% ipython --no-banner

In [1]: import numpy as np

In [2]: import numpy.linalg as la

In [3]: np.set_printoptions(precision=1, suppress=True, linewidth=120, legacy="1.25")

In [4]: rd = lambda a: np.round(a, 1) + 0

In [5]: rng = np.random.default_rng(73578)

In [6]: theta = np.sort(rng.uniform(-2, 2, 25))

In [7]: data = np.c_[theta, theta ** 2, theta ** 3] @ np.array([[0, 0, -5], [1, 0, -1], [4, 0, 5]])

In [8]: rd(data)
Out[8]: 
array([[-21.4,   0. , -25.1],
       [-18.9,   0. , -21.9],
       [ -1.8,   0. ,   0.4],
       [ -0.2,   0. ,   1.6],
       [ -0.1,   0. ,   1.6],
       [  0. ,   0. ,   1. ],
       [  0. ,   0. ,   0.6],
       [  0. ,   0. ,   0.5],
       [  0. ,   0. ,  -0.5],
       [  0. ,   0. ,  -0.7],
       [  0.1,   0. ,  -1.1],
       [  0.4,   0. ,  -1.8],
       [  0.8,   0. ,  -2.2],
       [  0.8,   0. ,  -2.2],
       [  2.2,   0. ,  -2.2],
       [  2.7,   0. ,  -2.1],
       [  3.4,   0. ,  -1.8],
       [  5.2,   0. ,  -0.9],
       [  9.7,   0. ,   2.2],
       [ 11.9,   0. ,   3.9],
       [ 13.3,   0. ,   5.1],
       [ 14.7,   0. ,   6.2],
       [ 15.7,   0. ,   7.1],
       [ 19.7,   0. ,  10.6],
       [ 30.8,   0. ,  20.9]])

In [9]: # null space of dimension 1

In [10]: rd(la.norm(data) ** 2 / la.norm(data, 2) ** 2)
Out[10]: 1.1

In [11]: la.norm(data, axis=1).argmax()
Out[11]: 24

In [12]: rd(data[4] @ data[15])
Out[12]: -3.5

In [13]: rd(la.norm(data, axis=1))
Out[13]: 
array([33. , 28.9,  1.9,  1.6,  1.6,  1. ,  0.6,  0.5,  0.5,  0.7,  1.1,  1.8,  2.3,  2.3,  3.1,  3.4,  3.8,  5.3,
       10. , 12.5, 14.2, 15.9, 17.3, 22.3, 37.2])

In [14]: left, s, vt = la.svd(data)

In [15]: vecs = vt[:(s > 1e-8).sum()]

In [16]: x = data[10] + 5 * data[2] + rng.integers(2) * np.eye(3)[0]

In [17]: rd(x)
Out[17]: array([-9. ,  0. ,  0.7])

In [18]: la.matrix_rank(np.vstack([data, x]))
Out[18]: 2

In [19]: np.allclose(vecs.T @ vecs @ x, x)
Out[19]: True

In [20]: rd(np.diag(vecs.T @ vecs))
Out[20]: array([1., 0., 1.])

In [21]: data.shape
Out[21]: (25, 3)

In [22]: np.count_nonzero(data)
Out[22]: 50

In [23]: np.unravel_index(np.abs(data).argmax(), data.shape)
Out[23]: (24, 0)

In [24]: rd(data.sum(axis=1))
Out[24]: 
array([-46.5, -40.8,  -1.5,   1.4,   1.4,   1. ,   0.6,   0.5,  -0.5,  -0.7,  -1. ,  -1.4,  -1.3,  -1.3,  -0.1,   0.7,
         1.6,   4.4,  11.9,  15.8,  18.4,  20.9,  22.9,  30.2,  51.7])

In [25]: rd(la.svd(data, compute_uv=False))
Out[25]: array([68.3, 15.8,  0. ])

In [26]: rd(np.abs(data).max())
Out[26]: 30.8

In [27]: feats = np.array([[3, 3], [0, 5]])

In [28]: feats
Out[28]: 
array([[3, 3],
       [0, 5]])

In [29]: # triangular

In [30]: idx = rng.permutation(2)

In [31]: other = feats[:, idx] * rng.choice([-1, 1], 2)

In [32]: other
Out[32]: 
array([[ 3, -3],
       [ 5,  0]])

In [33]: left, _, vt = la.svd(feats.T @ other)

In [34]: rd(left @ vt)
Out[34]: 
array([[ 0., -1.],
       [ 1.,  0.]])

In [35]: J = np.load("mat.npy")

In [36]: J
Out[36]: 
array([[-0.6,  1. , -2.4,  0.5],
       [-0.4,  0. ,  0.5,  0.2]])

In [37]: other = J + rng.integers(-2, 3, (2, 1)) @ rng.integers(-2, 3, (1, 4))

In [38]: other
Out[38]: 
array([[ 1.4, -1. , -2.4,  0.5],
       [ 0.6, -1. ,  0.5,  0.2]])

In [39]: np.abs(other - J).sum(axis=1)
Out[39]: array([4., 2.])

In [40]: rd(la.svd(other - J, compute_uv=False))
Out[40]: array([3.2, 0. ])

In [41]: T = np.stack([J, -3 * J, J[::-1]])

In [42]: T.shape
Out[42]: (3, 2, 4)

In [43]: rd(np.einsum("bij,cij->bc", T, T))
Out[43]: 
array([[  7.8, -23.5,  -1.7],
       [-23.5,  70.4,   5.2],
       [ -1.7,   5.2,   7.8]])

In [44]: rd(T.sum(axis=0))
Out[44]: 
array([[ 0.8, -2. ,  5.3, -0.8],
       [ 0.2,  1. , -3.4,  0.1]])

In [45]: la.matrix_rank(T.reshape(3, -1))
Out[45]: 2

In [46]: W = np.array([[-5, -1, -4], [2, 0, 3], [-5, 0, 1], [5, 2, 0]])

In [47]: c = np.array([0, 2, -5])

In [48]: act = np.maximum(J @ W + c, 0)

In [49]: act
Out[49]: 
array([[19.5,  3.6,  0. ],
       [ 0.5,  2.8,  0. ]])

In [50]: (act > 0).mean(axis=0)
Out[50]: array([1., 1., 0.])

In [51]: W2 = np.array([[-2, 5, -5], [-1, 0, -1], [4, -3, -5]])

In [52]: (act @ W2).round(6).argmax(axis=1)
Out[52]: array([1, 1])

In [53]: act @ W2
Out[53]: 
array([[ -42.6,   97.5, -101.1],
       [  -3.8,    2.5,   -5.3]])

In [54]: la.norm(J, axis=1).argmax()
Out[54]: 0

In [55]: rd(la.norm(J) ** 2 / la.norm(J, 2) ** 2)
Out[55]: 1.0

In [56]: rd(J[0] @ J[1])
Out[56]: -0.9

In [57]: rd(la.norm(J, axis=0))
Out[57]: array([0.7, 1. , 2.5, 0.5])

In [58]: rd(la.norm(J, axis=1))
Out[58]: array([2.7, 0.7])

In [59]: x = np.array([2, 3, 1, -1])

In [60]: h1 = np.maximum(J @ x, 0)

In [61]: np.flatnonzero(h1 > 1e-9)
Out[61]: array([], dtype=int64)

In [62]: rd(np.tanh(J @ x))
Out[62]: array([-0.8, -0.5])

In [63]: J * (h1 > 1e-9)[:, None]
Out[63]: 
array([[-0.,  0., -0.,  0.],
       [-0.,  0.,  0.,  0.]])

In [64]: mat = np.load("run11.npy")

In [65]: mat
Out[65]: 
array([[-4,  0,  0,  0],
       [ 0, -2,  0,  0],
       [ 0,  0,  1,  0],
       [ 0,  0,  0,  1]])

In [66]: # symmetric

In [67]: u = np.array([3, 0, -3])

In [68]: np.polyval(u, mat[3])
Out[68]: array([-3, -3, -3,  0])

In [69]: other = mat[0, 0] * mat[1:] - np.outer(mat[1:, 0], mat[0])

In [70]: other
Out[70]: 
array([[ 0,  8,  0,  0],
       [ 0,  0, -4,  0],
       [ 0,  0,  0, -4]])

In [71]: mat[:, 0] / mat[0, 0]
Out[71]: array([ 1., -0., -0., -0.])

In [72]: la.matrix_rank(other), la.matrix_rank(mat)
Out[72]: (3, 4)

In [73]: np.flatnonzero(~other.round(6).any(axis=1))
Out[73]: array([], dtype=int64)

In [74]: m1 = np.array([[2, 0, 0], [0, 1, 0], [5, 3, 1]])

In [75]: ev, vecs = la.eig(m1)

In [76]: rd(np.sort(la.eigvals(la.inv(m1))))
Out[76]: array([0.5, 1. , 1. ])

In [77]: ev
Out[77]: array([1., 2., 1.])

In [78]: m1 @ vecs[:, 0] - ev[0] * vecs[:, 0]
Out[78]: array([0., 0., 0.])

In [79]: other = np.array([[1, 0, 1], [1, 2, 0], [2, 0, 0]])

In [80]: np.vstack([m1, other.T]).shape
Out[80]: (6, 3)

In [81]: np.einsum("ik,kj->ij", m1, other)
Out[81]: 
array([[ 2,  0,  2],
       [ 1,  2,  0],
       [10,  6,  5]])

In [82]: la.matrix_rank(m1 @ other)
Out[82]: 3

In [83]: np.einsum("ij->j", m1)
Out[83]: array([7, 4, 1])

In [84]: la.matrix_rank(np.vstack([m1, other.T]))
Out[84]: 3

In [85]: m1 @ other
Out[85]: 
array([[ 2,  0,  2],
       [ 1,  2,  0],
       [10,  6,  5]])

In [86]: np.einsum("ij,ij->i", m1, m1)
Out[86]: array([ 4,  1, 35])
